$ python -q
>>> import numpy as np
>>> np.set_printoptions(precision=2, suppress=True, linewidth=120)
>>> tidy = lambda a: np.round(a, 2) + 0
>>> t = np.deg2rad(135)
>>> arr = np.eye(3)
>>> arr[np.ix_([1, 0], [1, 0])] = [[np.cos(t), -np.sin(t)], [np.sin(t), np.cos(t)]]
>>> tidy(arr)
array([[-0.71,  0.71,  0.  ],
       [-0.71, -0.71,  0.  ],
       [ 0.  ,  0.  ,  1.  ]])
>>> U, sigma, VT = np.linalg.svd(arr, full_matrices=False)
>>> print(tidy(U.T @ arr @ VT.T))
[[1. 0. 0.]
 [0. 1. 0.]
 [0. 0. 1.]]
>>> tidy(np.sqrt((sigma ** 2).sum())), tidy(np.linalg.norm(arr))
(np.float64(1.73), np.float64(1.73))
>>> np.flatnonzero(np.linalg.matrix_power((arr != 0) + (arr.T != 0) + np.eye(3), 3)[1])
array([0, 1])
>>> (np.linalg.matrix_power((arr != 0) + (arr.T != 0) + np.eye(3), 3) > 0).astype(int)
array([[1, 1, 0],
       [1, 1, 0],
       [0, 0, 1]])
>>> tidy(np.linalg.det(arr))
np.float64(1.0)
>>> tidy(arr @ arr)
array([[ 0., -1.,  0.],
       [ 1.,  0.,  0.],
       [ 0.,  0.,  1.]])
>>> q = arr.astype(float).copy()
>>> for j in range(3):
...     q[:, j] -= q[:, :j] @ (q[:, :j].T @ q[:, j])
...     q[:, j] /= np.linalg.norm(q[:, j])
... 
>>> print(tidy(q))
[[-0.71  0.71  0.  ]
 [-0.71 -0.71  0.  ]
 [ 0.    0.    1.  ]]
>>> tidy(q.T @ q)
array([[1., 0., 0.],
       [0., 1., 0.],
       [0., 0., 1.]])
>>> q, Rm = np.linalg.qr(arr)
>>> tidy(q @ Rm)
array([[-0.71,  0.71,  0.  ],
       [-0.71, -0.71,  0.  ],
       [ 0.  ,  0.  ,  1.  ]])
>>> q.shape, Rm.shape
((3, 3), (3, 3))
>>> tidy(q.T @ q)
array([[1., 0., 0.],
       [0., 1., 0.],
       [0., 0., 1.]])
>>> tidy(q)
array([[-0.71, -0.71,  0.  ],
       [-0.71,  0.71,  0.  ],
       [ 0.  ,  0.  ,  1.  ]])
>>> proj = np.triu(np.array([[2, 1, 2], [0, 0, 2], [0, 2, 1]]), 1) + np.eye(3)
>>> B = proj @ arr @ np.linalg.inv(proj)
>>> tidy(B)
array([[-1.41,  1.41,  2.  ],
       [-0.71,  0.  ,  3.41],
       [ 0.  ,  0.  ,  1.  ]])
>>> tidy(np.trace(B)), tidy(np.trace(arr))
(np.float64(-0.41), np.float64(-0.41))
>>> tidy(np.poly(B))
array([ 1.  ,  0.41, -0.41, -1.  ])
>>> data = np.load("m.npy")
>>> print(data)
[[ 0.2  2.3  0. ]
 [-0.5  2.5  1.9]
 [ 0.7 -0.2  0.1]
 [ 0.6  0.6  2.5]]
>>> tidy(np.linalg.norm(data[2], 1)), tidy(np.linalg.norm(data[2], np.inf))
(np.float64(1.0), np.float64(0.7))
>>> data[2] @ data[3]
np.float64(0.55)
>>> tidy(np.linalg.norm(data, 2))
np.float64(4.15)
>>> tidy(np.linalg.norm(data, 1)), tidy(np.linalg.norm(data, np.inf))
(np.float64(5.6), np.float64(4.9))
>>> print(tidy(np.linalg.norm(data, axis=1)))
[2.31 3.18 0.73 2.64]
>>> np.linalg.norm(data, axis=1).argmax()
np.int64(1)
>>> vec = np.array([-6, -9, 3])
>>> y = data @ vec
>>> b, lr = np.zeros(3), 1 / np.linalg.norm(data, 2) ** 2
>>> for i in range(12):
...     b -= lr * data.T @ (data @ b - y)
...     if i % 2 == 0: print(i, round(np.linalg.norm(data @ b - y), 2))
... 
0 12.52
2 8.3
4 6.29
6 5.24
8 4.56
10 4.03
>>> print(tidy(np.linalg.cond(data)))
4.27
>>> B = np.c_[data[:, :1] @ np.array([[1]]), np.array([0, 1, 3, 3])]
>>> B
array([[ 0.2,  0. ],
       [-0.5,  1. ],
       [ 0.7,  3. ],
       [ 0.6,  3. ]])
>>> tidy(np.linalg.norm(np.linalg.qr(data)[0].T @ B, axis=0) ** 2 / ((B ** 2).sum(axis=0) + 1e-12))
array([1.  , 0.87])
>>> np.linalg.matrix_rank(np.c_[data, B])
np.int64(4)
>>> tidy(np.linalg.lstsq(data, B[:, 0])[0])
array([1., 0., 0.])
>>> F = np.array([[0, 0, 0],
...     [3, 3, -2],
...     [-1, -1, -1],
...     [1, 0, 3],
...     [0, 0, 0],
...     [0, 0, 0],
...     [-1, -1, -1],
...     [2, 2, -3],
...     [4, 3, 1],
...     [1, 0, 3],
...     [0, 0, 0],
...     [3, 3, -2],
...     [4, 3, 1],
...     [2, 2, -3],
...     [0, 0, 0],
...     [1, 0, 3],
...     [4, 3, 1],
...     [2, 2, -3],
...     [1, 0, 3],
...     [0, 0, 0],
...     [0, 0, 0]])
>>> F
array([[ 0,  0,  0],
       [ 3,  3, -2],
       [-1, -1, -1],
       [ 1,  0,  3],
       [ 0,  0,  0],
       [ 0,  0,  0],
       [-1, -1, -1],
       [ 2,  2, -3],
       [ 4,  3,  1],
       [ 1,  0,  3],
       [ 0,  0,  0],
       [ 3,  3, -2],
       [ 4,  3,  1],
       [ 2,  2, -3],
       [ 0,  0,  0],
       [ 1,  0,  3],
       [ 4,  3,  1],
       [ 2,  2, -3],
       [ 1,  0,  3],
       [ 0,  0,  0],
       [ 0,  0,  0]])
>>> d = np.linalg.norm(F[:, None] - F[None], axis=-1)
>>> np.linalg.matrix_rank(d ** 2)
np.int64(5)
>>> d.mean(axis=1).argmax()
np.int64(8)
>>> tidy(d[7])
array([4.12, 1.73, 4.69, 6.4 , 4.12, 4.12, 4.69, 0.  , 4.58, 6.4 , 4.12, 1.73, 4.58, 0.  , 4.12, 6.4 , 4.58, 0.  ,
       6.4 , 4.12, 4.12])
>>> print((d + 1e9 * np.eye(21)).round(6).argmin(axis=1))
[ 4 11  6  9  0  0  2 13 12  3  0  1  8  7  0  3  8  7  3  0  0]
>>> print(d[7].round(6).argsort(kind="stable")[:4])
[ 7 13 17  1]
>>> tidy(np.linalg.norm(F - F.mean(axis=0), axis=1))
array([1.53, 3.39, 3.1 , 3.14, 1.53, 1.53, 3.1 , 3.28, 3.61, 3.14, 1.53, 3.39, 3.61, 3.28, 1.53, 3.14, 3.61, 3.28,
       3.14, 1.53, 1.53])
>>> np.flatnonzero(d[7] < d.mean() / 2)
array([ 7, 13, 17])
>>> B = np.c_[F[:, :2] @ np.array([[3, -1], [0, 1]]), np.array([7, 9, 3, 6, 8, 7, 4, 5, 0, 3, 5, 2, 4, 9, 5, 4, 3, 0, 5, 8, 7])]
>>> B
array([[ 0,  0,  7],
       [ 9,  0,  9],
       [-3,  0,  3],
       [ 3, -1,  6],
       [ 0,  0,  8],
       [ 0,  0,  7],
       [-3,  0,  4],
       [ 6,  0,  5],
       [12, -1,  0],
       [ 3, -1,  3],
       [ 0,  0,  5],
       [ 9,  0,  2],
       [12, -1,  4],
       [ 6,  0,  9],
       [ 0,  0,  5],
       [ 3, -1,  4],
       [12, -1,  3],
       [ 6,  0,  0],
       [ 3, -1,  5],
       [ 0,  0,  8],
       [ 0,  0,  7]])
>>> tidy(np.linalg.lstsq(F, B[:, 0])[0])
array([3., 0., 0.])
>>> np.linalg.matrix_rank(np.c_[F, B])
np.int64(4)
>>> rng = np.random.default_rng(421263)
>>> labels = rng.permutation(3)
>>> B = F[:, labels] * rng.choice([-1, 1], 3)
>>> B
array([[ 0,  0,  0],
       [-3, -3,  2],
       [ 1,  1,  1],
       [-1,  0, -3],
       [ 0,  0,  0],
       [ 0,  0,  0],
       [ 1,  1,  1],
       [-2, -2,  3],
       [-4, -3, -1],
       [-1,  0, -3],
       [ 0,  0,  0],
       [-3, -3,  2],
       [-4, -3, -1],
       [-2, -2,  3],
       [ 0,  0,  0],
       [-1,  0, -3],
       [-4, -3, -1],
       [-2, -2,  3],
       [-1,  0, -3],
       [ 0,  0,  0],
       [ 0,  0,  0]])
>>> U, _, VT = np.linalg.svd(F.T @ B)
>>> tidy(U @ VT)
array([[-1.,  0.,  0.],
       [ 0., -1.,  0.],
       [ 0.,  0., -1.]])
>>> tidy(np.linalg.lstsq(F, B)[0])
array([[-1.,  0.,  0.],
       [ 0., -1.,  0.],
       [ 0.,  0., -1.]])
>>> np.linalg.matrix_rank(F, rtol=0.1)
np.int64(2)
>>> np.linalg.cond(F) > 100
np.False_
>>> round(np.log10(np.linalg.cond(F)))
1
>>> t = np.sort(rng.uniform(-2, 2, 14))
>>> K = np.c_[t, t ** 2, t ** 3] @ np.array([[2, 5, -1], [2, 5, -3], [-5, -4, -5]])
>>> tidy(K)
array([[ 26.27,  24.95,  17.12],
       [ 22.17,  20.96,  14.24],
       [ 15.01,  13.94,   9.35],
       [  3.62,   2.62,   2.2 ],
       [  3.61,   2.61,   2.2 ],
       [  0.77,  -0.17,   0.68],
       [  0.16,   0.4 ,  -0.09],
       [  0.54,   1.48,  -0.51],
       [  0.55,   1.53,  -0.53],
       [  0.58,   1.61,  -0.57],
       [  0.65,   1.88,  -0.73],
       [  0.41,   5.04,  -4.97],
       [ -1.08,   6.02,  -9.19],
       [-10.85,   4.83, -27.6 ]])
>>> proj = K @ np.linalg.solve(K.T @ K, K.T)
>>> np.allclose(proj @ proj, proj)
True
>>> tidy(np.diag(proj))
array([0.49, 0.34, 0.21, 0.2 , 0.2 , 0.14, 0.  , 0.03, 0.03, 0.03, 0.04, 0.18, 0.24, 0.87])
>>> tidy(np.trace(proj))
np.float64(3.0)
>>> W2 = K[[12, 13]].astype(float)
>>> for _ in range(4):
...     labels = np.linalg.norm(K[:, None] - W2, axis=-1).argmin(axis=1)
...     W2 = np.array([K[labels == j].mean(axis=0) for j in range(2)])
... 
>>> labels
array([0, 0, 0, 0, 0, 0, 0, 0, 0, 0, 0, 0, 0, 1])
>>> tidy(W2[1] - W2[0])
array([-16.48,  -1.55, -29.85])
>>> Ac = K - K.mean(axis=0)
>>> U, sigma, VT = np.linalg.svd(Ac, full_matrices=False)
>>> (np.sign(U[:, 0]) == np.sign(U[0, 0])).astype(int)
array([1, 1, 1, 0, 0, 0, 0, 0, 0, 0, 0, 0, 0, 0])
>>> np.abs(VT[0]).argmax()
np.int64(2)
>>> np.linalg.matrix_rank(Ac)
np.int64(3)
>>> tidy((sigma ** 2).sum() ** 2 / (sigma ** 4).sum())
np.float64(1.28)
>>> mat = np.load("layer7.npy")
>>> tidy(mat)
array([[-0.67, -0.01, -0.75, -0.03],
       [ 0.36, -0.74, -0.33,  0.46],
       [ 0.41,  0.67, -0.4 ,  0.47],
       [-0.51,  0.03,  0.42,  0.75]])
>>> u = np.array([1, 2, 3])
>>> print(tidy(np.correlate(mat[1], mat[3], "full")))
[ 0.27 -0.4  -0.55  0.    0.56  0.18 -0.24]
>>> print(tidy(np.convolve(mat[1], u)))
[ 0.36 -0.02 -0.73 -2.41 -0.06  1.39]
>>> tidy(np.array([np.convolve(row, u, "same") for row in mat]))
array([[-1.34, -2.76, -1.56, -2.31],
       [-0.02, -0.73, -2.41, -0.06],
       [ 1.49,  2.17,  1.69, -0.25],
       [-0.99, -1.05,  1.69,  2.76]])
>>> print(tidy(np.polyval(u, mat[1])))
[3.84 2.07 2.45 4.14]
